$ ipython --no-banner

In [1]: import numpy as np

In [2]: import numpy.linalg as la

In [3]: np.set_printoptions(precision=2, suppress=True, linewidth=100)

In [4]: rnd = lambda a: np.round(a, 2) + 0

In [5]: feats = np.array([[-25.04, -49.08, -18.46], [-12.89, 37.28, 2.16], [9.86, 24.11, 8.01]])

In [6]: print(rnd(np.poly(feats)))
[    1.     -20.25 -1338.15  -236.52]

In [7]: print(np.einsum("ii->", feats))
20.25

In [8]: print(rnd(la.eigvals(feats)))
[-27.72  -0.18  48.15]

In [9]: print(np.kron(np.eye(2, dtype=int), feats))
[[-25.04 -49.08 -18.46  -0.    -0.    -0.  ]
 [-12.89  37.28   2.16  -0.     0.     0.  ]
 [  9.86  24.11   8.01   0.     0.     0.  ]
 [ -0.    -0.    -0.   -25.04 -49.08 -18.46]
 [ -0.     0.     0.   -12.89  37.28   2.16]
 [  0.     0.     0.     9.86  24.11   8.01]]

In [10]: Uu, sigma, Vh = la.svd(feats)

In [11]: print(np.argmax(sigma[:-1] / (sigma[1:] + 1e-6)) + 1)
2

In [12]: print(rnd(sigma))
[70.66 26.21  0.13]

In [13]: out = Uu[:, :2] @ np.diag(sigma[:2]) @ Vh[:2]

In [14]: print(rnd(out))
[[-25.06 -49.09 -18.41]
 [-12.89  37.28   2.15]
 [  9.82  24.09   8.12]]

In [15]: def softmax(z):
    ...:     e = np.exp(z - z.max(axis=-1, keepdims=True))
    ...:     return e / e.sum(axis=-1, keepdims=True)
    ...: 

In [16]: print(rnd(softmax(feats).sum(axis=1)))
[1. 1. 1.]

In [17]: print(rnd(softmax(10 * feats[1])))
[0. 1. 0.]

In [18]: print(rnd(softmax(feats[1])))
[0. 1. 0.]

In [19]: scores = feats @ feats.T / np.sqrt(3)

In [20]: print(rnd(softmax(scores + np.triu(np.full(scores.shape, -np.inf), 1))))
[[1. 0. 0.]
 [0. 1. 0.]
 [0. 1. 0.]]

In [21]: print(rnd(softmax(scores)))
[[1. 0. 0.]
 [0. 1. 0.]
 [0. 1. 0.]]

In [22]: print(softmax(scores)[1] @ feats)
[-12.89  37.28   2.16]

In [23]: M = np.load("dump.npy")

In [24]: print(M)
[[-2  0  0]
 [ 0  1  0]
 [ 0  0 -2]]

In [25]: rng = np.random.default_rng(517)

In [26]: labels = rng.permutation(3)

In [27]: print(labels)
[2 0 1]

In [28]: out = M[labels][:, labels]

In [29]: print(rnd(la.det(out)), rnd(la.det(M[labels])))
4.0 4.0

In [30]: print(np.allclose(out, M))
False

In [31]: print(out)
[[-2  0  0]
 [ 0 -2  0]
 [ 0  0  1]]

In [32]: print(np.diag(out))
[-2 -2  1]

In [33]: print(rnd(np.sort(np.abs(la.eigvals(out)))))
[1. 2. 2.]

In [34]: print(rnd(la.eigvalsh(out).min()))
-2.0

In [35]: print([round(float(la.det(out[:i, :i])), 2) + 0 for i in range(1, 4)])
[-2.0, 4.0, 4.0]

In [36]: mat = np.load("w.npy")

In [37]: print(mat)
[[ 2 -2  2 -2  2 -2]
 [-1  1 -1  1 -1  1]
 [-3  2 -3  2 -3  2]
 [ 2 -2  2 -2  2 -2]
 [-1  1 -1  1 -1  1]
 [-3  2 -3  2 -3  2]]

In [38]: labels = rng.permutation(6)

In [39]: print(labels)
[0 2 5 1 4 3]

In [40]: out = mat[labels][:, labels]

In [41]: print(out)
[[ 2  2 -2 -2  2 -2]
 [-3 -3  2  2 -3  2]
 [-3 -3  2  2 -3  2]
 [-1 -1  1  1 -1  1]
 [-1 -1  1  1 -1  1]
 [ 2  2 -2 -2  2 -2]]

In [42]: print(np.trace(out))
-1

In [43]: print(rnd(np.sort(np.abs(la.eigvals(mat)))))
[0. 0. 0. 0. 0. 1.]

In [44]: print(rnd(la.det(mat)))
0.0

In [45]: X = np.load("block6.npy")

In [46]: print(X)
[[-3  0  0]
 [ 0 -2  0]
 [ 0  0  1]]

In [47]: x = np.array([3, 1, 2])

In [48]: rhs = X @ x

In [49]: b, lr = np.zeros(3), 1 / la.norm(X, 2) ** 2

In [50]: for i in range(300):
    ...:     b -= lr * X.T @ (X @ b - rhs)
    ...:     if i % 50 == 0: print(i, round(la.norm(X @ b - rhs), 2))
    ...: 
0 2.1
50 0.0
100 0.0
150 0.0
200 0.0
250 0.0

In [51]: print(rnd(la.cond(X)))
3.0

In [52]: A = np.load("data.npy")

In [53]: print(A)
[[-2.11 -0.22  0.8   2.13]
 [ 1.98 -4.02  3.   -1.94]
 [-1.95 -0.09  1.04  2.16]]

In [54]: print(la.matrix_rank(A, rtol=0.1))
2

In [55]: print([round(float(x), 2) for x in la.svd(A, compute_uv=False)[:3]])
[5.97, 4.05, 0.22]

In [56]: Uu, sigma, Vh = la.svd(A)

In [57]: print(np.argmax(sigma[:-1] / (sigma[1:] + 1e-6)) + 1)
2

In [58]: out = Uu[:, :2] @ np.diag(sigma[:2]) @ Vh[:2]

In [59]: print(la.matrix_rank(out))
2

In [60]: print(rnd(la.norm(A - out, 2)), rnd(sigma[2]))
0.22 0.22

In [61]: print(rnd(out))
[[-2.04 -0.13  0.9   2.16]
 [ 1.98 -4.02  3.   -1.94]
 [-2.02 -0.18  0.94  2.13]]

In [62]: W0 = np.loadtxt("mat.csv", delimiter=",")

In [63]: print(W0)
[[5. 4. 0. 0.]
 [3. 3. 0. 0.]
 [0. 0. 5. 4.]
 [0. 0. 3. 3.]]

In [64]: q, Rm = la.qr(W0)

In [65]: print(rnd(q @ Rm))
[[5. 4. 0. 0.]
 [3. 3. 0. 0.]
 [0. 0. 5. 4.]
 [0. 0. 3. 3.]]

In [66]: print(rnd(q))
[[-0.86 -0.51  0.    0.  ]
 [-0.51  0.86  0.    0.  ]
 [ 0.    0.   -0.86 -0.51]
 [ 0.    0.   -0.51  0.86]]

In [67]: print(rnd(abs(Rm[0, 0])), rnd(la.norm(W0[:, 0])))
5.83 5.83

In [68]: print(q.shape, Rm.shape)
(4, 4) (4, 4)

In [69]: print(rnd(q.T @ q))
[[1. 0. 0. 0.]
 [0. 1. 0. 0.]
 [0. 0. 1. 0.]
 [0. 0. 0. 1.]]

In [70]: print(np.allclose(Rm.T @ Rm, W0.T @ W0))
True
